$ python3 -q
>>> import numpy as np
>>> np.set_printoptions(precision=3, suppress=True, linewidth=200)
>>> M = np.loadtxt("test0.csv", delimiter=",")
>>> print(M)
[[ 0.  3.  1.  1.  2.  0.  1.  2.  0.  2.  0.]
 [ 0.  3.  3.  2.  2.  0.  0.  2.  3.  2.  1.]
 [ 3.  3.  2.  2.  2.  3.  0.  2.  0.  0.  0.]
 [ 2.  3.  3.  3.  0.  3.  0.  0.  2.  3.  0.]
 [ 2.  2.  2.  2.  1.  2.  2.  3.  0.  0.  2.]
 [ 1.  2.  0.  1.  1.  3.  3.  0.  2.  3.  1.]
 [ 1.  1.  0.  2.  2.  1.  1.  2.  1.  2.  3.]
 [ 1.  0.  3.  3.  2.  1.  2.  2.  0.  3.  1.]
 [ 3.  3.  3.  3.  0.  0.  1.  3.  3.  0.  0.]
 [ 2.  1.  0.  0.  1.  2.  1.  2.  2.  0.  3.]
 [ 0.  2.  0.  2.  2.  3.  2.  3.  3.  0.  2.]
 [ 0.  0. -2. -1.  0.  0.  1.  0. -3.  0. -1.]]
>>> out = np.c_[M[:, :10] @ np.array([[-1, 2, 3, -2, 1, 1, 1, 1, 3, 2],
...     [2, 3, 0, -1, 1, 1, -1, 1, 1, 3],
...     [2, 2, 2, 3, -1, 1, 2, -1, 0, -1],
...     [-2, -2, -1, 2, 1, -3, 3, -2, 1, 0],
...     [2, 3, -1, -2, 1, 1, -2, -1, 2, 2],
...     [3, 1, -2, 2, -3, -1, -2, 0, -3, -2],
...     [1, -1, -3, -3, 0, -1, 2, -3, -2, 2],
...     [0, -2, -1, 0, -3, -2, -1, -3, 0, -3],
...     [0, 3, 2, -2, 1, 1, 0, 2, -3, 1],
...     [3, -3, -2, 1, 1, 2, -2, 0, 0, -2]]), np.array([2, 0, -2, 0, 0, 2, -1, 0, 0, -1, 2, -2])]
>>> print(out)
[[ 17.   4. -10.  -3.   1.   2.  -6. -11.   6.   4.   2.]
 [ 18.  16.   2.   2.   3.   5.  -1.  -6.   0.   3.   0.]
 [ 16.  20.   1.   3.  -7.  -3.  -2.  -8.   9.   5.  -2.]
 [ 22.  13.   1.  13.   1.   4.   2.   0.  -3.   0.   0.]
 [ 12.   7.  -6.   0. -10.  -9.   5. -18.   2.   1.   0.]
 [ 24.   6. -16.  -8.   1.   3.  -6.  -5. -13.   6.   2.]
 [ 11.   0. -10.  -4.   0.  -3.  -4. -11.   2.   0.  -1.]
 [ 17.  -6. -12.   8.  -3.  -4.   6. -22.   3.  -7.   0.]
 [  4.  17.  12.  -3.   0.  -4.  14.  -9.   4.   8.   0.]
 [  9.  13.   0. -10.  -6.  -1.  -5.  -3.  -5.   3.  -1.]
 [ 15.  12. -13.  -8.  -9. -10.  -5. -13. -14.   2.   2.]
 [ -1. -12. -12.  -5.  -2.  -3.  -5.  -5.   6.   1.  -2.]]
>>> print(np.round(np.linalg.lstsq(M, out[:, 0])[0], 3) + 0)
[-1.  2.  2. -2.  2.  3.  1.  0.  0.  3.  0.]
>>> print(np.round(np.linalg.norm(out - M @ np.linalg.lstsq(M, out)[0], axis=0), 3) + 0)
[0.    0.    0.    0.    0.    0.    0.    0.    0.    0.    2.309]
>>> print(np.linalg.matrix_rank(np.c_[M, out]))
12
>>> print(round(float(np.linalg.norm(M, "nuc")), 3))
51.486
>>> print(np.linalg.norm(M, axis=1))
[4.899 6.633 6.557 7.28  6.164 6.245 5.477 6.481 7.416 5.292 6.856 4.   ]
>>> print(round(np.linalg.norm(M, 2), 3))
17.585
>>> print(M[10] @ M[8])
32.0
>>> print(round(float(np.linalg.norm(M, 1)), 3), round(np.linalg.norm(M, np.inf), 3))
23.0 19.0
>>> print(round(np.linalg.norm(M) ** 2 / np.linalg.norm(M, 2) ** 2, 3))
1.484
>>> def softmax(z):
...     e = np.exp(z - z.max(axis=-1, keepdims=True))
...     return e / e.sum(axis=-1, keepdims=True)
... 
>>> print(np.round(softmax(10 * M[0]), 3) + 0)
[0. 1. 0. 0. 0. 0. 0. 0. 0. 0. 0.]
>>> print(softmax(M[0] + 5))
[0.018 0.369 0.05  0.05  0.136 0.018 0.05  0.136 0.018 0.136 0.018]
>>> print(softmax(M[0]))
[0.018 0.369 0.05  0.05  0.136 0.018 0.05  0.136 0.018 0.136 0.018]
>>> S = M @ M.T / np.sqrt(11)
>>> print(softmax(S)[0] @ M)
[0.911 2.513 2.184 2.054 1.58  0.909 0.795 2.001 1.648 1.645 0.753]
>>> P = M @ np.linalg.solve(M.T @ M, M.T)
>>> print(P.round(3) + 0)
[[ 0.667  0.333  0.     0.     0.     0.     0.     0.     0.     0.     0.     0.333]
 [ 0.333  0.667  0.     0.     0.     0.     0.     0.     0.     0.     0.    -0.333]
 [ 0.     0.     1.     0.     0.     0.     0.     0.     0.     0.     0.     0.   ]
 [ 0.     0.     0.     1.     0.     0.     0.     0.     0.     0.     0.     0.   ]
 [ 0.     0.     0.     0.     1.     0.     0.     0.     0.     0.     0.     0.   ]
 [ 0.     0.     0.     0.     0.     1.     0.     0.     0.     0.     0.     0.   ]
 [ 0.     0.     0.     0.     0.     0.     1.     0.     0.     0.     0.     0.   ]
 [ 0.     0.     0.     0.     0.     0.     0.     1.     0.     0.     0.     0.   ]
 [ 0.     0.     0.     0.     0.     0.     0.     0.     1.     0.     0.     0.   ]
 [ 0.     0.     0.     0.     0.     0.     0.     0.     0.     1.     0.     0.   ]
 [ 0.     0.     0.     0.     0.     0.     0.     0.     0.     0.     1.     0.   ]
 [ 0.333 -0.333  0.     0.     0.     0.     0.     0.     0.     0.     0.     0.667]]
>>> print(np.diag(P))
[0.667 0.667 1.    1.    1.    1.    1.    1.    1.    1.    1.    0.667]
>>> arr = np.load("dump.npy")
>>> print(arr)
[[-0.085  0.307 -1.573 -1.061  0.449  0.742  0.979 -2.404 -0.745 -0.368 -0.922  0.403]
 [ 0.307 -2.13  -0.584  0.701 -2.644  0.325  1.602  1.319  2.059 -1.992  2.218  2.155]
 [-1.573 -0.584  1.518  0.244  0.256  0.873  0.816 -1.625  0.045 -0.679  0.166 -0.909]
 [-1.061  0.701  0.244 -0.467 -0.633 -1.273 -1.832 -0.496 -0.302 -0.211 -0.782 -1.368]
 [ 0.449 -2.644  0.256 -0.633 -3.244 -3.115  0.837  0.491 -0.282 -0.719 -0.958  1.093]
 [ 0.742  0.325  0.873 -1.273 -3.115  0.542  0.527 -0.339 -0.484  0.939 -2.053  0.734]
 [ 0.979  1.602  0.816 -1.832  0.837  0.527  0.066  0.515 -1.449 -0.946  1.257 -2.19 ]
 [-2.404  1.319 -1.625 -0.496  0.491 -0.339  0.515 -0.522 -1.144  0.62   0.807 -2.088]
 [-0.745  2.059  0.045 -0.302 -0.282 -0.484 -1.449 -1.144  2.143  1.484 -0.814 -0.154]
 [-0.368 -1.992 -0.679 -0.211 -0.719  0.939 -0.946  0.62   1.484 -0.091  2.252  1.135]
 [-0.922  2.218  0.166 -0.782 -0.958 -2.053  1.257  0.807 -0.814  2.252 -1.193  2.218]
 [ 0.403  2.155 -0.909 -1.368  1.093  0.734 -2.19  -2.088 -0.154  1.135  2.218 -0.536]]
>>> x = np.array([-3, 0, -4, -4, 4, -5, -3, -2, -2, 2, 0, 3])
>>> print(np.linalg.norm(arr @ x) <= np.linalg.norm(arr, 2) * np.linalg.norm(x) + 1e-9)
True
>>> print(np.sign((arr @ x).round(6)))
[ 1. -1. -1.  1.  1. -1. -1.  1.  1. -1.  1.  1.]
>>> print((arr * x).sum(axis=1))
[ 12.711 -22.671  -9.043  10.474   1.672 -11.651  -4.952  16.118   9.41   -1.054  19.064  20.317]
>>> print(arr @ np.ones(12))
[-4.278  3.336 -1.452 -7.48  -8.469 -2.582  0.182 -4.866  0.357  1.424  2.196  0.493]
>>> rng = np.random.default_rng(7758)
>>> idx = rng.permutation(12)
>>> out = arr[:, idx] * rng.choice([-1, 1], 12)
>>> print(out)
[[-0.979  0.307 -1.573  0.745  0.449 -0.368 -0.922  0.085 -1.061  2.404 -0.403 -0.742]
 [-1.602 -2.13  -0.584 -2.059 -2.644 -1.992  2.218 -0.307  0.701 -1.319 -2.155 -0.325]
 [-0.816 -0.584  1.518 -0.045  0.256 -0.679  0.166  1.573  0.244  1.625  0.909 -0.873]
 [ 1.832  0.701  0.244  0.302 -0.633 -0.211 -0.782  1.061 -0.467  0.496  1.368  1.273]
 [-0.837 -2.644  0.256  0.282 -3.244 -0.719 -0.958 -0.449 -0.633 -0.491 -1.093  3.115]
 [-0.527  0.325  0.873  0.484 -3.115  0.939 -2.053 -0.742 -1.273  0.339 -0.734 -0.542]
 [-0.066  1.602  0.816  1.449  0.837 -0.946  1.257 -0.979 -1.832 -0.515  2.19  -0.527]
 [-0.515  1.319 -1.625  1.144  0.491  0.62   0.807  2.404 -0.496  0.522  2.088  0.339]
 [ 1.449  2.059  0.045 -2.143 -0.282  1.484 -0.814  0.745 -0.302  1.144  0.154  0.484]
 [ 0.946 -1.992 -0.679 -1.484 -0.719 -0.091  2.252  0.368 -0.211 -0.62  -1.135 -0.939]
 [-1.257  2.218  0.166  0.814 -0.958  2.252 -1.193  0.922 -0.782 -0.807 -2.218  2.053]
 [ 2.19   2.155 -0.909  0.154  1.093  1.135  2.218 -0.403 -1.368  2.088  0.536 -0.734]]
>>> U, _, Vt = np.linalg.svd(arr.T @ out)
>>> print(np.round(U @ Vt, 3) + 0)
[[ 0.  0.  0.  0.  0.  0.  0. -1.  0.  0.  0.  0.]
 [ 0.  1.  0.  0.  0.  0.  0.  0.  0.  0.  0.  0.]
 [ 0.  0.  1.  0.  0.  0.  0.  0.  0.  0.  0.  0.]
 [ 0.  0.  0.  0.  0.  0.  0.  0.  1.  0.  0.  0.]
 [ 0.  0.  0.  0.  1.  0.  0.  0.  0.  0.  0.  0.]
 [ 0.  0.  0.  0.  0.  0.  0.  0.  0.  0.  0. -1.]
 [-1.  0.  0.  0.  0.  0.  0.  0.  0.  0.  0.  0.]
 [ 0.  0.  0.  0.  0.  0.  0.  0.  0. -1.  0.  0.]
 [ 0.  0.  0. -1.  0.  0.  0.  0.  0.  0.  0.  0.]
 [ 0.  0.  0.  0.  0.  1.  0.  0.  0.  0.  0.  0.]
 [ 0.  0.  0.  0.  0.  0.  1.  0.  0.  0.  0.  0.]
 [ 0.  0.  0.  0.  0.  0.  0.  0.  0.  0. -1.  0.]]
>>> print(np.round(np.linalg.lstsq(arr, out)[0], 3) + 0)
[[ 0.  0.  0.  0.  0.  0.  0. -1.  0.  0.  0.  0.]
 [ 0.  1.  0.  0.  0.  0.  0.  0.  0.  0.  0.  0.]
 [ 0.  0.  1.  0.  0.  0.  0.  0.  0.  0.  0.  0.]
 [ 0.  0.  0.  0.  0.  0.  0.  0.  1.  0.  0.  0.]
 [ 0.  0.  0.  0.  1.  0.  0.  0.  0.  0.  0.  0.]
 [ 0.  0.  0.  0.  0.  0.  0.  0.  0.  0.  0. -1.]
 [-1.  0.  0.  0.  0.  0.  0.  0.  0.  0.  0.  0.]
 [ 0.  0.  0.  0.  0.  0.  0.  0.  0. -1.  0.  0.]
 [ 0.  0.  0. -1.  0.  0.  0.  0.  0.  0.  0.  0.]
 [ 0.  0.  0.  0.  0.  1.  0.  0.  0.  0.  0.  0.]
 [ 0.  0.  0.  0.  0.  0.  1.  0.  0.  0.  0.  0.]
 [ 0.  0.  0.  0.  0.  0.  0.  0.  0.  0. -1.  0.]]
>>> print(idx)
[ 6  1  2  8  4  9 10  0  3  7 11  5]
>>> data = np.load("mat.npy")
>>> print(data)
[[5 2 2 5 1 3 0 0 1 0 1 2]
 [0 2 5 2 5 1 3 4 2 1 3 3]
 [5 2 2 4 0 2 1 3 0 2 2 1]
 [0 4 2 1 3 1 5 3 0 5 1 3]
 [5 0 5 3 5 4 3 1 3 1 3 2]
 [5 2 2 4 0 2 1 3 0 2 2 1]]
>>> print(round(float(np.linalg.norm(data, 2) / np.linalg.norm(data)), 3))
0.856
>>> print([round(float(x), 3) for x in np.linalg.svd(data, compute_uv=False)[:3]])
[20.218, 9.266, 6.65]
>>> m1 = np.loadtxt("arr.csv", delimiter=",")
>>> print(m1)
[[ 1.323  2.206 -1.362 -1.293 -1.931 -3.279]
 [ 1.838  2.948 -2.024 -0.902  0.872 -1.105]
 [ 0.048  0.412  0.291 -0.182  0.386  1.36 ]
 [-0.267  0.107 -0.092  0.607  1.551  0.239]
 [ 1.046  2.401 -1.007 -0.112  0.985 -0.115]
 [-0.413 -1.51   0.541 -0.433  0.482  1.654]
 [-1.135 -2.946  1.99   0.077 -0.642  3.694]
 [ 1.81   2.929 -1.965 -1.532  1.22  -0.089]
 [-1.951 -2.195  1.589  0.758 -1.138  1.067]
 [ 0.492  1.837 -0.675 -0.088  1.848  0.735]]
>>> G = m1.T @ m1
>>> print(np.linalg.svd(m1, compute_uv=False) ** 2)
[100.004  25.001   6.25    1.564   0.391   0.098]
>>> print((m1 @ m1.T).shape)
(10, 10)
>>> X = np.loadtxt("layer0.csv", delimiter=",")
>>> print(X)
[[ 0.904 -0.032  0.032  0.096  0.096  0.096  0.16  -0.225 -0.225  0.16   0.032]
 [-0.032  0.989  0.011  0.032  0.032  0.032  0.053 -0.075 -0.075  0.053  0.011]
 [ 0.032  0.011  0.989 -0.032 -0.032 -0.032 -0.053  0.075  0.075 -0.053 -0.011]
 [ 0.096  0.032 -0.032  0.904 -0.096 -0.096 -0.16   0.225  0.225 -0.16  -0.032]
 [ 0.096  0.032 -0.032 -0.096  0.904 -0.096 -0.16   0.225  0.225 -0.16  -0.032]
 [ 0.096  0.032 -0.032 -0.096 -0.096  0.904 -0.16   0.225  0.225 -0.16  -0.032]
 [ 0.16   0.053 -0.053 -0.16  -0.16  -0.16   0.733  0.374  0.374 -0.267 -0.053]
 [-0.225 -0.075  0.075  0.225  0.225  0.225  0.374  0.476 -0.524  0.374  0.075]
 [-0.225 -0.075  0.075  0.225  0.225  0.225  0.374 -0.524  0.476  0.374  0.075]
 [ 0.16   0.053 -0.053 -0.16  -0.16  -0.16  -0.267  0.374  0.374  0.733 -0.053]
 [ 0.032  0.011 -0.011 -0.032 -0.032 -0.032 -0.053  0.075  0.075 -0.053  0.989]]
>>> # symmetric
>>> vals, evecs = np.linalg.eigh(X)
>>> print(np.linalg.svd(X, compute_uv=False))
[1. 1. 1. 1. 1. 1. 1. 1. 1. 1. 1.]
>>> print(np.round(evecs.T @ evecs, 3) + 0)
[[1. 0. 0. 0. 0. 0. 0. 0. 0. 0. 0.]
 [0. 1. 0. 0. 0. 0. 0. 0. 0. 0. 0.]
 [0. 0. 1. 0. 0. 0. 0. 0. 0. 0. 0.]
 [0. 0. 0. 1. 0. 0. 0. 0. 0. 0. 0.]
 [0. 0. 0. 0. 1. 0. 0. 0. 0. 0. 0.]
 [0. 0. 0. 0. 0. 1. 0. 0. 0. 0. 0.]
 [0. 0. 0. 0. 0. 0. 1. 0. 0. 0. 0.]
 [0. 0. 0. 0. 0. 0. 0. 1. 0. 0. 0.]
 [0. 0. 0. 0. 0. 0. 0. 0. 1. 0. 0.]
 [0. 0. 0. 0. 0. 0. 0. 0. 0. 1. 0.]
 [0. 0. 0. 0. 0. 0. 0. 0. 0. 0. 1.]]
>>> mat = np.load("m.npy")
>>> print(mat)
[[ 1.  0.  1.  2.  0.  0.  1. -1.]
 [ 0.  2.  3.  1.  5.  0.  1.  0.]
 [ 0.  0.  0.  1.  3.  0.  2.  5.]
 [ 0.  3.  5.  0.  4.  4.  4.  5.]
 [ 0.  0.  4.  4.  3.  3.  4.  4.]
 [ 0.  2.  2.  5.  3.  5.  3.  1.]
 [ 0.  0.  2.  5.  5.  2.  4.  3.]
 [ 0.  3.  4.  4.  4.  3.  4.  0.]]
>>> x = np.array([3, 2, 0, 0, 3, 1, 0, 2])
>>> print(mat @ np.eye(8)[3])
[2. 1. 1. 0. 4. 5. 5. 4.]
>>> print((mat @ x).argmax())
3
>>> print(np.sign((mat @ x).round(6)))
[1. 1. 1. 1. 1. 1. 1. 1.]
>>> blk = np.stack([M, -3 * M, M[::-1]])
>>> print(blk.shape)
(3, 12, 11)
>>> print(blk.sum(axis=0))
[[ 0. -6. -4. -3. -4.  0. -1. -4. -3. -4. -1.]
 [ 0. -4. -6. -2. -2.  3.  2. -1. -3. -4.  0.]
 [-4. -5. -4. -4. -3. -4.  1. -2.  2.  0.  3.]
 [-1. -3. -3. -3.  0. -6.  1.  3. -1. -6.  0.]
 [-3. -4. -1. -1.  0. -3. -2. -4.  0.  3. -3.]
 [-1. -3.  0.  0.  0. -5. -5.  2. -3. -4.  1.]
 [-1.  0.  0. -3. -3.  1.  1. -4.  0. -1. -5.]
 [ 0.  2. -4. -4. -3.  0. -2. -1.  0. -6.  0.]
 [-4. -3. -3. -3.  0.  3. -2. -6. -4.  3.  0.]
 [-1.  1.  2.  2.  0. -1. -2. -2. -4.  0. -6.]
 [ 0. -1.  3. -2. -2. -6. -4. -4. -3.  2. -3.]
 [ 0.  3.  5.  3.  2.  0. -1.  2.  6.  2.  2.]]
>>> print(np.linalg.matrix_rank(blk.reshape(3, -1)))
2
